$ python -q
>>> import numpy as np
>>> np.set_printoptions(precision=1, suppress=True, linewidth=120)
>>> tidy = lambda a: np.round(a, 1) + 0
>>> K = np.vander(np.arange(3) - 1, 4, increasing=True)
>>> K
array([[ 1, -1,  1, -1],
       [ 1,  0,  0,  0],
       [ 1,  1,  1,  1]])
>>> A2 = K[0, 0] * K[1:] - np.outer(K[1:, 0], K[0])
>>> A2
array([[ 0,  1, -1,  1],
       [ 0,  2,  0,  2]])
>>> np.flatnonzero(~A2.round(6).any(axis=1))
array([], dtype=int64)
>>> K[:, 0] / K[0, 0]
array([1., 1., 1.])
>>> np.linalg.matrix_rank(A2), np.linalg.matrix_rank(K)
(np.int64(2), np.int64(3))
>>> A2 = np.array([[3, 2, 2, 3, 1, 0],
...     [2, 3, 2, 2, 1, 1],
...     [3, 2, 1, 1, 2, 3],
...     [3, 1, 0, 1, 3, 2],
...     [0, 1, 0, 0, 2, 2]])
>>> mat = A2.T @ A2
>>> mat
array([[31, 21, 13, 19, 20, 17],
       [21, 19, 12, 15, 14, 13],
       [13, 12,  9, 11,  6,  5],
       [19, 15, 11, 15, 10,  7],
       [20, 14,  6, 10, 19, 17],
       [17, 13,  5,  7, 17, 18]])
>>> U, sv, vt = np.linalg.svd(mat)
>>> evecs = vt[:(sv > 1e-8).sum()]
>>> rng = np.random.default_rng(107)
>>> vec = mat[5] + -2 * mat[1] + rng.integers(2) * np.eye(6)[2]
>>> vec
array([-25., -25., -19., -23., -11.,  -8.])
>>> np.linalg.matrix_rank(np.vstack([mat, vec]))
np.int64(5)
>>> tidy(evecs.T @ evecs)
array([[ 1. ,  0. ,  0. ,  0. ,  0. ,  0. ],
       [ 0. ,  0.9,  0.2, -0.1,  0.1,  0. ],
       [ 0. ,  0.2,  0.4,  0.4, -0.2,  0.1],
       [ 0. , -0.1,  0.4,  0.8,  0.2, -0.1],
       [ 0. ,  0.1, -0.2,  0.2,  0.9,  0.1],
       [ 0. ,  0. ,  0.1, -0.1,  0.1,  1. ]])
>>> w, evecs = np.linalg.eigh(mat)
>>> vec = np.array([-5, 0, 2, 3, 0, 4])
>>> tidy(vec @ mat @ vec / (vec @ vec)), tidy(w[0]), tidy(w[-1])
(np.float64(1.9), np.float64(0.0), np.float64(89.9))
>>> tidy(np.linalg.eigvalsh(mat[1:, 1:]))
array([ 0. ,  0.3,  2.3, 15.6, 61.7])
>>> tidy(evecs * np.maximum(w, 0) @ evecs.T)
array([[31., 21., 13., 19., 20., 17.],
       [21., 19., 12., 15., 14., 13.],
       [13., 12.,  9., 11.,  6.,  5.],
       [19., 15., 11., 15., 10.,  7.],
       [20., 14.,  6., 10., 19., 17.],
       [17., 13.,  5.,  7., 17., 18.]])
>>> A2 = mat / np.sqrt((mat ** 2).mean(axis=1, keepdims=True))
>>> tidy(np.linalg.norm(A2, axis=1))
array([2.4, 2.4, 2.4, 2.4, 2.4, 2.4])
>>> np.abs(np.diag(np.linalg.qr(mat)[1])) > 1e-9
array([ True,  True,  True,  True,  True, False])
>>> tidy(mat @ np.linalg.pinv(mat) @ mat)
array([[31., 21., 13., 19., 20., 17.],
       [21., 19., 12., 15., 14., 13.],
       [13., 12.,  9., 11.,  6.,  5.],
       [19., 15., 11., 15., 10.,  7.],
       [20., 14.,  6., 10., 19., 17.],
       [17., 13.,  5.,  7., 17., 18.]])
>>> A2 = np.array([[-2, 1, 0],
...     [1, -1, 0],
...     [-2, 3, 0],
...     [-3, -3, -3],
...     [-2, 0, -3],
...     [-1, -3, 2]])
>>> np.einsum("ij,ij->i", mat, mat)
array([2621, 1536,  576, 1081, 1382, 1145])
>>> np.linalg.matrix_rank(np.vstack([mat, A2.T]))
np.int64(6)
>>> np.vstack([mat, A2.T]).shape
(9, 6)
>>> np.einsum("ij->j", mat)
array([121,  94,  56,  77,  86,  77])
>>> np.einsum("ik,kj->ij", mat, A2)
array([[-181,  -59,  -83],
       [-133,  -46,  -61],
       [ -82,  -20,  -41],
       [-117,  -29,  -61],
       [-123,  -57,  -53],
       [-104,  -56,  -36]])
>>> F = np.array([[-2.0, 1.0, 0.0, 0.0, 0.0, 0.0],
...     [0.0, -2.0, 1.0, 0.0, 0.0, 0.0],
...     [0.0, 0.0, -2.0, 1.0, 0.0, 0.0],
...     [0.0, 0.0, 0.0, -2.0, 1.0, 0.0],
...     [0.0, 0.0, 0.0, 0.0, -2.0, 1.0],
...     [0.0, 0.0, 0.0, 0.0, 0.0, -2.0]])
>>> A2 = F / np.sqrt((F ** 2).mean(axis=1, keepdims=True))
>>> tidy(A2[0])
array([-2.2,  1.1,  0. ,  0. ,  0. ,  0. ])
>>> np.linalg.matrix_rank(A2) == np.linalg.matrix_rank(F)
np.True_
>>> np.linalg.matrix_rank(F - F.mean(axis=1, keepdims=True))
np.int64(5)
>>> (F - F.T) / 2
array([[ 0. ,  0.5,  0. ,  0. ,  0. ,  0. ],
       [-0.5,  0. ,  0.5,  0. ,  0. ,  0. ],
       [ 0. , -0.5,  0. ,  0.5,  0. ,  0. ],
       [ 0. ,  0. , -0.5,  0. ,  0.5,  0. ],
       [ 0. ,  0. ,  0. , -0.5,  0. ,  0.5],
       [ 0. ,  0. ,  0. ,  0. , -0.5,  0. ]])
>>> F @ F
array([[ 4., -4.,  1.,  0.,  0.,  0.],
       [ 0.,  4., -4.,  1.,  0.,  0.],
       [ 0.,  0.,  4., -4.,  1.,  0.],
       [ 0.,  0.,  0.,  4., -4.,  1.],
       [ 0.,  0.,  0.,  0.,  4., -4.],
       [ 0.,  0.,  0.,  0.,  0.,  4.]])
>>> tidy(np.linalg.matrix_power(F, 2))
array([[ 4., -4.,  1.,  0.,  0.,  0.],
       [ 0.,  4., -4.,  1.,  0.,  0.],
       [ 0.,  0.,  4., -4.,  1.,  0.],
       [ 0.,  0.,  0.,  4., -4.,  1.],
       [ 0.,  0.,  0.,  0.,  4., -4.],
       [ 0.,  0.,  0.,  0.,  0.,  4.]])
>>> tidy(np.linalg.det(F))
np.float64(64.0)
>>> np.allclose(F @ F.T, F.T @ F)
False
>>> np.trace(F)
np.float64(-12.0)
>>> (F + F.T) / 2
array([[-2. ,  0.5,  0. ,  0. ,  0. ,  0. ],
       [ 0.5, -2. ,  0.5,  0. ,  0. ,  0. ],
       [ 0. ,  0.5, -2. ,  0.5,  0. ,  0. ],
       [ 0. ,  0. ,  0.5, -2. ,  0.5,  0. ],
       [ 0. ,  0. ,  0. ,  0.5, -2. ,  0.5],
       [ 0. ,  0. ,  0. ,  0. ,  0.5, -2. ]])
>>> feats = np.load("sample16.npy")
>>> feats
array([[ 5.,  3.,  0., -1.],
       [ 3., 13.,  0., -3.],
       [ 0.,  0.,  4.,  0.],
       [-1., -3.,  0.,  5.]])
>>> q, r_ = np.linalg.qr(feats)
>>> tidy(np.trace(q @ q.T))
np.float64(4.0)
>>> tidy(q.T @ q)
array([[1., 0., 0., 0.],
       [0., 1., 0., 0.],
       [0., 0., 1., 0.],
       [0., 0., 0., 1.]])
>>> tidy(np.abs(np.diag(r_)))
array([5.9, 9.7, 4. , 4.2])
>>> tidy(r_)
array([[-5.9, -9.6,  0. ,  3.2],
       [ 0. , -9.7,  0. ,  2.7],
       [ 0. ,  0. ,  4. ,  0. ],
       [ 0. ,  0. ,  0. ,  4.2]])
>>> q.shape, r_.shape
((4, 4), (4, 4))
>>> np.allclose(r_.T @ r_, feats.T @ feats)
True
>>> tidy(q @ r_)
array([[ 5.,  3.,  0., -1.],
       [ 3., 13.,  0., -3.],
       [ 0.,  0.,  4.,  0.],
       [-1., -3.,  0.,  5.]])
>>> tidy(abs(r_[0, 0])), tidy(np.linalg.norm(feats[:, 0]))
(np.float64(5.9), np.float64(5.9))
>>> tidy(np.linalg.det(feats))
np.float64(960.0)
>>> feats @ feats
array([[ 35.,  57.,   0., -19.],
       [ 57., 187.,   0., -57.],
       [  0.,   0.,  16.,   0.],
       [-19., -57.,   0.,  35.]])
>>> vec = np.ones(4)
>>> for _ in range(4):
...     vec = feats @ vec
...     vec /= np.linalg.norm(vec)
...     print(round(vec @ feats @ vec, 1))
... 
12.6
14.8
15.0
15.0
>>> tidy(np.linalg.eigvalsh(feats)[-1])
np.float64(15.0)
>>> w, evecs = np.linalg.eigh(feats)
>>> vec = np.array([-5, 9, 1, -7])
>>> tidy(np.linalg.eigvalsh(feats[1:, 1:]))
array([ 4.,  4., 14.])
>>> tidy(evecs * np.abs(w) @ evecs.T)
array([[ 5.,  3.,  0., -1.],
       [ 3., 13.,  0., -3.],
       [ 0.,  0.,  4.,  0.],
       [-1., -3.,  0.,  5.]])
>>> vec @ feats @ vec
np.float64(1465.0)
>>> tidy(vec @ feats @ vec / (vec @ vec)), w[0], w[-1]
(np.float64(9.4), np.float64(4.0), np.float64(15.0))
>>> tidy(evecs * np.maximum(w, 0) @ evecs.T)
array([[ 5.,  3.,  0., -1.],
       [ 3., 13.,  0., -3.],
       [ 0.,  0.,  4.,  0.],
       [-1., -3.,  0.,  5.]])
>>> A = np.load("case15.npy")
>>> A
array([[  2,   3,  -3,   0,   0],
       [  1,  -2,  -3,  -2,   2],
       [  2,  -2,  -2,  -3,   3],
       [ -1,  -1,   3,   3,   0],
       [  5,  -3, -12,  -6,   6]])
>>> def softmax(z):
...     e = np.exp(z - z.max(axis=-1, keepdims=True))
...     return e / e.sum(axis=-1, keepdims=True)
... 
>>> tidy(softmax(A[1]))
array([0.3, 0. , 0. , 0. , 0.7])
>>> tidy(softmax(10 * A[1]))
array([0., 0., 0., 0., 1.])
>>> scores = A @ A.T / np.sqrt(5)
>>> softmax(scores).round(6).argmax(axis=1)
array([4, 4, 4, 3, 4])
>>> tidy(softmax(scores)[1] @ A)
array([  5.,  -3., -12.,  -6.,   6.])
>>> tidy(np.linalg.norm(A[4], 1)), tidy(np.linalg.norm(A[4], np.inf))
(np.float64(32.0), np.float64(12.0))
>>> tidy(np.linalg.norm(A[4] - A[3]))
np.float64(19.5)
>>> r = np.linalg.matrix_rank(A)
>>> r
np.int64(4)
>>> null = np.linalg.svd(A)[2][r:].T
>>> [int(np.linalg.matrix_rank(np.delete(A, i, axis=0))) for i in range(5)]
[4, 4, 3, 3, 4]
>>> tidy(null[:, 0] / null[np.abs(null[:, 0]).round(6).argmax(), 0])
array([ 1. , -0.6,  0. ,  0.1, -1. ])
>>> tidy(A @ null)
array([[0.],
       [0.],
       [0.],
       [0.],
       [0.]])
>>> [int(np.linalg.matrix_rank(A[:, :j + 1])) for j in range(5)]
[1, 2, 3, 4, 4]
>>> null.shape
(5, 1)
>>> np.linalg.matrix_rank(A.T @ A), np.linalg.matrix_rank(A @ A.T)
(np.int64(4), np.int64(4))
>>> r0 = np.array([3, -1, 1])
>>> np.polyval(r0, mat[3])
array([1065,  661,  353,  661,  291,  141])
>>> np.cross(mat[3, :3], mat[4, :3])
array([-64, 106, -34])
>>> np.array([np.convolve(row, r0, "same") for row in mat])
array([[32, 49, 65, 54, 50,  3],
       [36, 38, 52, 39, 40,  1],
       [23, 28, 36, 16, 20,  1],
       [26, 37, 49, 26, 26,  3],
       [22, 24, 38, 53, 42,  2],
       [22, 19, 29, 49, 44, -1]])
